>>> import numpy as np
>>> np.set_printoptions(suppress=True, linewidth=120)
>>> def rd(a):
...     return np.round(a, 1) + 0
... 
>>> feats = np.array([[0.5, -0.9, 2.6, -0.7, -0.3],
...     [-2.0, -0.4, 1.5, 0.9, 0.5],
...     [-1.1, 1.9, -1.0, -0.9, -0.5],
...     [1.6, -0.1, 0.6, 2.0, -0.6],
...     [-1.1, 1.9, 0.6, 2.2, -0.8],
...     [-1.9, 0.4, -0.9, -1.0, -0.4]])
>>> feats[:, 1] *= 5
>>> print(feats)
[[ 0.5 -4.5  2.6 -0.7 -0.3]
 [-2.  -2.   1.5  0.9  0.5]
 [-1.1  9.5 -1.  -0.9 -0.5]
 [ 1.6 -0.5  0.6  2.  -0.6]
 [-1.1  9.5  0.6  2.2 -0.8]
 [-1.9  2.  -0.9 -1.  -0.4]]
>>> A2 = np.c_[feats[:, :3] @ np.array([[-8, 1, -5], [6, -3, 7], [6, 4, 6]]), np.array([1, 2, 3, 1, 1, 0])]
>>> rd(A2)
array([[-15.4,  24.4, -18.4,   1. ],
       [ 13. ,  10. ,   5. ,   2. ],
       [ 59.8, -33.6,  66. ,   3. ],
       [-12.2,   5.5,  -7.9,   1. ],
       [ 69.4, -27.2,  75.6,   1. ],
       [ 21.8, -11.5,  18.1,   0. ]])
>>> rd(np.linalg.norm(A2 - feats @ np.linalg.lstsq(feats, A2)[0], axis=0))
array([0. , 0. , 0. , 2.5])
>>> print(rd(np.linalg.norm(np.linalg.qr(feats)[0].T @ A2, axis=0) ** 2 / ((A2 ** 2).sum(axis=0) + 1e-12)))
[1.  1.  1.  0.6]
>>> blk = np.stack([A2, 2 * A2, A2[::-1]])
>>> np.linalg.matrix_rank(blk.reshape(3, -1))
np.int64(2)
>>> rd(np.linalg.norm(blk, axis=(1, 2)))
array([151.6, 303.3, 151.6])
>>> print(blk.shape)
(3, 6, 4)
